In [1]: import numpy as np

In [2]: import numpy.linalg as la

In [3]: np.set_printoptions(precision=2, suppress=True, linewidth=140)

In [4]: rd = lambda a: np.round(a, 2) + 0

In [5]: arr = np.load("run8.npy")

In [6]: rd(arr)
Out[6]: 
array([[ 0.94,  0.24,  0.4 , -0.7 ,  0.79, -1.08,  0.63,  0.41, -1.25,  1.86],
       [ 0.35,  1.75, -0.35, -1.16, -1.35, -1.1 , -0.29, -0.22, -0.45, -0.99],
       [ 0.94, -1.34,  0.84,  0.1 ,  0.47, -1.79,  0.11, -0.57,  0.53, -1.24],
       [ 0.  ,  0.79,  0.39,  1.21,  0.38,  0.37,  1.99, -0.23, -1.15, -1.08],
       [-1.17, -0.66,  1.04, -0.68,  0.29,  0.14, -0.96,  0.95, -1.71, -0.87],
       [ 0.47, -0.21,  1.63,  0.21, -1.28,  0.75, -0.42, -1.72, -0.55,  0.65],
       [-1.17,  1.05,  1.53, -1.02,  0.96, -0.03,  0.53, -0.36,  1.34,  0.13],
       [ 2.  ,  0.36,  0.75, -0.55,  0.34,  1.38, -0.24,  1.16,  0.44, -0.64],
       [ 0.35,  0.96, -0.45,  0.55,  1.79,  0.08, -1.55, -1.24, -0.49, -0.24],
       [ 0.12, -0.91, -1.01, -1.88,  0.46,  0.89,  0.85, -1.24, -0.4 , -0.41]])

In [7]: C2 = arr.T @ arr

In [8]: rd(C2)
Out[8]: 
array([[9., 0., 0., 0., 0., 0., 0., 0., 0., 0.],
       [0., 9., 0., 0., 0., 0., 0., 0., 0., 0.],
       [0., 0., 9., 0., 0., 0., 0., 0., 0., 0.],
       [0., 0., 0., 9., 0., 0., 0., 0., 0., 0.],
       [0., 0., 0., 0., 9., 0., 0., 0., 0., 0.],
       [0., 0., 0., 0., 0., 9., 0., 0., 0., 0.],
       [0., 0., 0., 0., 0., 0., 9., 0., 0., 0.],
       [0., 0., 0., 0., 0., 0., 0., 9., 0., 0.],
       [0., 0., 0., 0., 0., 0., 0., 0., 9., 0.],
       [0., 0., 0., 0., 0., 0., 0., 0., 0., 9.]])

In [9]: rd(la.svd(arr, compute_uv=False) ** 2)
Out[9]: array([9., 9., 9., 9., 9., 9., 9., 9., 9., 9.])

In [10]: rd(np.trace(C2)), (arr ** 2).sum()
Out[10]: (np.float64(90.0), np.float64(90.0))

In [11]: (arr @ arr.T).shape
Out[11]: (10, 10)

In [12]: W1 = np.array([[3, -2],
    ...:     [1, 0],
    ...:     [-1, 0],
    ...:     [1, -3],
    ...:     [-1, 2],
    ...:     [-3, 0],
    ...:     [1, 3],
    ...:     [1, 2],
    ...:     [0, 1],
    ...:     [3, -2]])

In [13]: coef = np.array([-7, 1])

In [14]: H = np.maximum(arr @ W1 + coef, 0)

In [15]: la.matrix_rank(H)
Out[15]: np.int64(2)

In [16]: (H > 0).astype(int)
Out[16]: 
array([[1, 1],
       [0, 1],
       [0, 1],
       [0, 1],
       [0, 1],
       [0, 0],
       [0, 1],
       [0, 1],
       [0, 0],
       [0, 1]])

In [17]: rd(H)
Out[17]: 
array([[ 4.06,  0.55],
       [ 0.  ,  1.29],
       [ 0.  ,  1.97],
       [ 0.  ,  4.66],
       [ 0.  ,  5.02],
       [ 0.  ,  0.  ],
       [ 0.  , 10.28],
       [ 0.  ,  2.67],
       [ 0.  ,  0.  ],
       [ 0.  ,  7.82]])

In [18]: cent = np.array([[-6, 5], [9, -3]])

In [19]: (H @ cent).round(6).argmax(axis=1)
Out[19]: array([1, 0, 0, 0, 0, 0, 0, 0, 0, 0])

In [20]: rd(np.abs(la.eigvals(arr)).max())
Out[20]: np.float64(3.0)

In [21]: rd(np.trace(arr))
Out[21]: np.float64(6.56)

In [22]: rd(np.sort(np.abs(la.eigvals(arr))))
Out[22]: array([3., 3., 3., 3., 3., 3., 3., 3., 3., 3.])

In [23]: arr.inv()
---------------------------------------------------------------------------
AttributeError                            Traceback (most recent call last)
Cell In[23], line 1
----> 1 arr.inv()

AttributeError: 'numpy.ndarray' object has no attribute 'inv'

In [24]: np.allclose(arr @ arr.T, arr.T @ arr)
Out[24]: True

In [25]: rd(la.det(arr))
Out[25]: np.float64(-59049.0)

In [26]: K = np.loadtxt("test15.csv", delimiter=",")

In [27]: K
Out[27]: 
array([[0., 0., 0., 0., 0., 0., 0., 0., 0., 0., 0.],
       [3., 2., 0., 0., 0., 0., 0., 0., 0., 0., 0.],
       [3., 0., 2., 0., 0., 0., 0., 0., 0., 0., 0.],
       [0., 2., 3., 0., 0., 0., 0., 0., 0., 0., 0.],
       [2., 1., 1., 3., 0., 0., 0., 0., 0., 0., 0.],
       [1., 1., 1., 2., 3., 3., 0., 0., 0., 0., 0.],
       [1., 2., 1., 1., 3., 2., 0., 0., 0., 0., 0.],
       [3., 1., 0., 3., 2., 2., 2., 2., 0., 0., 0.],
       [0., 1., 1., 2., 3., 0., 1., 0., 1., 0., 0.],
       [2., 3., 3., 1., 2., 2., 3., 0., 3., 3., 0.],
       [0., 2., 1., 1., 3., 2., 2., 1., 2., 2., 2.]])

In [28]: Y = np.array([[1, 1],
    ...:     [0, 1],
    ...:     [2, 1],
    ...:     [0, 2],
    ...:     [2, 2],
    ...:     [1, 1],
    ...:     [1, 0],
    ...:     [0, 2],
    ...:     [2, 1],
    ...:     [0, 1],
    ...:     [0, 1]])

In [29]: np.einsum("ik,kj->ij", K, Y)
Out[29]: 
array([[ 0.,  0.],
       [ 3.,  5.],
       [ 7.,  5.],
       [ 6.,  5.],
       [ 4., 10.],
       [12., 16.],
       [11., 14.],
       [11., 20.],
       [11., 13.],
       [23., 22.],
       [16., 21.]])

In [30]: la.matrix_rank(K @ Y)
Out[30]: np.int64(2)

In [31]: np.einsum("ik,kj->ji", K, Y)
Out[31]: 
array([[ 0.,  3.,  7.,  6.,  4., 12., 11., 11., 11., 23., 16.],
       [ 0.,  5.,  5.,  5., 10., 16., 14., 20., 13., 22., 21.]])

In [32]: la.matrix_rank(np.vstack([K, Y.T]))
Out[32]: np.int64(11)

In [33]: M = np.array([[0, -1, 2, 3, 0, 0, -3],
    ...:     [0, 0, -3, -1, -2, 1, 0],
    ...:     [0, 0, 0, 0, 1, 3, -3],
    ...:     [0, 0, 0, 0, -3, 1, 2],
    ...:     [0, 0, 0, 0, 0, -3, 1],
    ...:     [0, 0, 0, 0, 0, 0, -1],
    ...:     [0, 0, 0, 0, 0, 0, 0]])

In [34]: [int(la.matrix_rank(la.matrix_power(M, p))) for p in range(1, 8)]
Out[34]: [5, 3, 2, 1, 0, 0, 0]

In [35]: la.matrix_rank(M - M[0, 0] * np.eye(7))
Out[35]: np.int64(5)

In [36]: M @ M
Out[36]: 
array([[ 0,  0,  3,  1, -5,  8,  0],
       [ 0,  0,  0,  0,  0, -4,  4],
       [ 0,  0,  0,  0,  0, -3, -2],
       [ 0,  0,  0,  0,  0,  9, -4],
       [ 0,  0,  0,  0,  0,  0,  3],
       [ 0,  0,  0,  0,  0,  0,  0],
       [ 0,  0,  0,  0,  0,  0,  0]])

In [37]: np.prod(np.diag(M)), rd(la.det(M))
Out[37]: (np.int64(0), np.float64(0.0))

In [38]: la.matrix_rank(M, rtol=0.1)
Out[38]: np.int64(4)

In [39]: np.argsort(-la.norm(M, axis=0).round(6), kind="stable")[:3]
Out[39]: array([6, 5, 4])

In [40]: [round(float(x), 2) for x in la.svd(M, compute_uv=False)[:3]]
Out[40]: [6.28, 5.01, 3.41]

In [41]: rd(la.norm(M, 2) / la.norm(M))
Out[41]: np.float64(0.69)

In [42]: rng = np.random.default_rng(16)

In [43]: labels = rng.permutation(7)

In [44]: labels
Out[44]: array([5, 0, 3, 4, 1, 6, 2])

In [45]: Y = M[labels][:, labels]

In [46]: np.trace(Y)
Out[46]: np.int64(0)

In [47]: np.diag(Y)
Out[47]: array([0, 0, 0, 0, 0, 0, 0])

In [48]: rd(np.sort(np.abs(la.eigvals(Y))))
Out[48]: array([0., 0., 0., 0., 0., 0., 0.])

In [49]: np.allclose(Y, M)
Out[49]: False

In [50]: x0 = np.array([0, 7, 6, 4, 2, 4, 3])

In [51]: (M @ x0).argmax()
Out[51]: np.int64(0)

In [52]: np.einsum("ij,j->i", M, x0)
Out[52]: array([  8, -22,   5,   4,  -9,  -3,   0])

In [53]: mat = np.array([[-1.2, 0.6, -0.3, 0.4, 0.1, 1.6, -0.7],
    ...:     [-0.6, 0.6, 0.2, 0.6, 1.3, -0.9, 1.1],
    ...:     [0.0, 0.1, 2.1, 1.1, -0.6, 0.3, 1.7],
    ...:     [0.0, -1.9, -0.1, 1.2, 0.4, -0.6, -0.1],
    ...:     [-0.8, 0.6, 0.1, 0.7, 0.9, -0.8, 0.7]])

In [54]: mat
Out[54]: 
array([[-1.2,  0.6, -0.3,  0.4,  0.1,  1.6, -0.7],
       [-0.6,  0.6,  0.2,  0.6,  1.3, -0.9,  1.1],
       [ 0. ,  0.1,  2.1,  1.1, -0.6,  0.3,  1.7],
       [ 0. , -1.9, -0.1,  1.2,  0.4, -0.6, -0.1],
       [-0.8,  0.6,  0.1,  0.7,  0.9, -0.8,  0.7]])

In [55]: Y = np.array([[9, -3], [6, -1], [-6, 1], [5, 6], [-2, -4], [1, -7], [-5, -7]])

In [56]: rd(Y.T @ mat.T)
Out[56]: 
array([[  1.5,  -9. , -13.5,  -5.7,  -6.8],
       [ -1.6,  -1.6,  -3. ,  12.3,   3.2]])

In [57]: la.matrix_rank(mat @ Y)
Out[57]: np.int64(2)

In [58]: Y @ mat
---------------------------------------------------------------------------
ValueError                                Traceback (most recent call last)
Cell In[58], line 1
----> 1 Y @ mat

ValueError: matmul: Input operand 1 has a mismatch in its core dimension 0, with gufunc signature (n?,k),(k,m?)->(n?,m?) (size 5 is different from 2)

In [59]: C2 = mat.T @ mat

In [60]: la.matrix_rank(C2)
Out[60]: np.int64(5)

In [61]: np.allclose(C2, C2.T)
Out[61]: True

In [62]: rd(np.diag(C2))
Out[62]: array([2.44, 4.7 , 4.56, 3.66, 3.03, 4.46, 5.09])

In [63]: rd(la.eigvalsh(C2)[::-1])
Out[63]: array([11.4 ,  6.59,  6.02,  3.83,  0.09,  0.  ,  0.  ])

In [64]: np.trace(C2), (mat ** 2).sum()
Out[64]: (np.float64(27.94), np.float64(27.94))

In [65]: def softmax(z):
    ...:     e = np.exp(z - z.max(axis=-1, keepdims=True))
    ...:     return e / e.sum(axis=-1, keepdims=True)
    ...: 

In [66]: rd(softmax(mat[0] + 3))
Out[66]: array([0.03, 0.17, 0.07, 0.14, 0.1 , 0.45, 0.05])

In [67]: rd(softmax(10 * mat[0]))
Out[67]: array([0., 0., 0., 0., 0., 1., 0.])

In [68]: S = mat @ mat.T / np.sqrt(7)

In [69]: rd(softmax(S + np.triu(np.full(S.shape, -np.inf), 1)))
Out[69]: 
array([[1.  , 0.  , 0.  , 0.  , 0.  ],
       [0.11, 0.89, 0.  , 0.  , 0.  ],
       [0.02, 0.06, 0.91, 0.  , 0.  ],
       [0.05, 0.11, 0.1 , 0.74, 0.  ],
       [0.08, 0.37, 0.14, 0.1 , 0.31]])

In [70]: softmax(S).round(6).argmax(axis=1)
Out[70]: array([0, 1, 2, 3, 1])

In [71]: rd(softmax(S)[0] @ mat)
Out[71]: array([-0.96,  0.42, -0.04,  0.54,  0.23,  0.96, -0.22])

In [72]: W1 = np.array([[1, -2, 1, 2],
    ...:     [5, 1, -1, 5],
    ...:     [-3, 2, 2, 3],
    ...:     [1, 5, -3, 2],
    ...:     [5, -1, 4, 1],
    ...:     [4, 4, 0, 2],
    ...:     [-1, 2, -3, 5]])

In [73]: coef = np.array([-3, 8, 2, 9])

In [74]: H = np.maximum(mat @ W1 + coef, 0)

In [75]: rd(H)
Out[75]: 
array([[ 7.7, 17.3,  0.9,  9.3],
       [ 1.2, 10.5,  1.3, 17.6],
       [ 0. , 23. ,  0. , 26.5],
       [ 0. ,  8.9,  2. ,  0.3],
       [ 0.2, 11.2,  0.2, 14.9]])

In [76]: la.matrix_rank(H)
Out[76]: np.int64(4)

In [77]: (H > 0).mean(axis=0)
Out[77]: array([0.6, 1. , 0.8, 1. ])

In [78]: cent = np.array([[0, 1], [4, 1], [1, 3], [3, 1]])

In [79]: W1 @ cent
Out[79]: 
array([[-1,  4],
       [18,  8],
       [19,  8],
       [23, -1],
       [ 3, 17],
       [22, 10],
       [20, -3]])

In [80]: rd(H @ cent)
Out[80]: 
array([[ 98. ,  37. ],
       [ 96.1,  33.2],
       [171.5,  49.5],
       [ 38.5,  15.2],
       [ 89.7,  26.9]])

In [81]: cent = np.sign(np.array([[2, 2, 0, 0], [-1, -1, 2, 1], [2, 2, 2, -2], [0, 0, 1, 2]]))

In [82]: Y = (np.tril(cent, -1) + np.eye(4)) @ (np.triu(cent, 1) + np.eye(4))

In [83]: vals = np.array([0, 2, 4, 4])

In [84]: W0 = np.rint(Y * vals @ la.inv(Y)) + 0

In [85]: W0
Out[85]: 
array([[-2.,  0.,  2., -4.],
       [ 8.,  4., -4.,  8.],
       [-4.,  0.,  4.,  0.],
       [ 0.,  0.,  0.,  4.]])

In [86]: # rank 3

In [87]: [round(float(x), 2) for x in la.svd(W0, compute_uv=False)[:3]]
Out[87]: [14.21, 4.95, 2.37]

In [88]: la.cond(W0) > 100
Out[88]: np.True_
